$ ipython --no-banner

In [1]: import numpy as np

In [2]: from numpy import linalg as LA

In [3]: np.set_printoptions(suppress=True, linewidth=140)

In [4]: M = np.array([[-0.44, 1.6, 1.48, 1.55],
   ...:     [0.86, -2.56, -2.6, -2.48],
   ...:     [0.8, -2.34, -2.4, -2.32],
   ...:     [-0.13, 0.28, 0.25, 0.26],
   ...:     [0.34, -1.09, -1.16, -1.12],
   ...:     [0.43, -1.1, -1.14, -1.2],
   ...:     [-0.54, 1.78, 1.76, 1.69],
   ...:     [0.32, -0.68, -0.63, -0.63],
   ...:     [0.99, -3.32, -3.23, -3.27],
   ...:     [1.78, -4.93, -5.07, -5.08]])

In [5]: M
Out[5]: 
array([[-0.44,  1.6 ,  1.48,  1.55],
       [ 0.86, -2.56, -2.6 , -2.48],
       [ 0.8 , -2.34, -2.4 , -2.32],
       [-0.13,  0.28,  0.25,  0.26],
       [ 0.34, -1.09, -1.16, -1.12],
       [ 0.43, -1.1 , -1.14, -1.2 ],
       [-0.54,  1.78,  1.76,  1.69],
       [ 0.32, -0.68, -0.63, -0.63],
       [ 0.99, -3.32, -3.23, -3.27],
       [ 1.78, -4.93, -5.07, -5.08]])

In [6]: u, r1 = M[4], M[8]

In [7]: np.round(u @ u, 2)
Out[7]: np.float64(3.9)

In [8]: round(u @ r1, 2)
Out[8]: np.float64(11.36)

In [9]: pr = (u @ r1) / (u @ u) * u

In [10]: np.round(r1 - pr, 2) + 0
Out[10]: array([ 0.  , -0.15,  0.15, -0.01])

In [11]: LA.matrix_rank(np.outer(u, r1))
Out[11]: np.int64(1)

In [12]: pr.round(2)
Out[12]: array([ 0.99, -3.17, -3.38, -3.26])

In [13]: np.round(np.outer(u, r1), 2)
Out[13]: 
array([[ 0.34, -1.13, -1.1 , -1.11],
       [-1.08,  3.62,  3.52,  3.56],
       [-1.15,  3.85,  3.75,  3.79],
       [-1.11,  3.72,  3.62,  3.66]])

In [14]: print(round((r1 - pr) @ u, 2))
-0.0

In [15]: W2 = M[[8, 6]].astype(float)

In [16]: for _ in range(6):
    ...:     idx = LA.norm(M[:, None] - W2, axis=-1).argmin(axis=1)
    ...:     W2 = np.array([M[idx == j].mean(axis=0) for j in range(2)])
    ...: 

In [17]: idx
Out[17]: array([1, 0, 0, 1, 0, 0, 1, 1, 0, 0])

In [18]: print(W2.round(2))
[[ 0.87 -2.56 -2.6  -2.58]
 [-0.2   0.74  0.72  0.72]]

In [19]: np.bincount(idx)
Out[19]: array([6, 4])

In [20]: np.abs(W2[1] - W2[0]).argmax()
Out[20]: np.int64(2)

In [21]: rng = np.random.default_rng(605943)

In [22]: out = W2 + rng.integers(-2, 3, (2, 1)) @ rng.integers(-2, 3, (1, 4))

In [23]: out.round(2)
Out[23]: 
array([[ 4.87, -0.56, -4.6 , -6.58],
       [-4.2 , -1.25,  2.72,  4.72]])

In [24]: np.abs(out - W2).sum(axis=1)
Out[24]: array([12., 12.])

In [25]: LA.matrix_rank(out - W2, tol=1e-8)
Out[25]: np.int64(1)
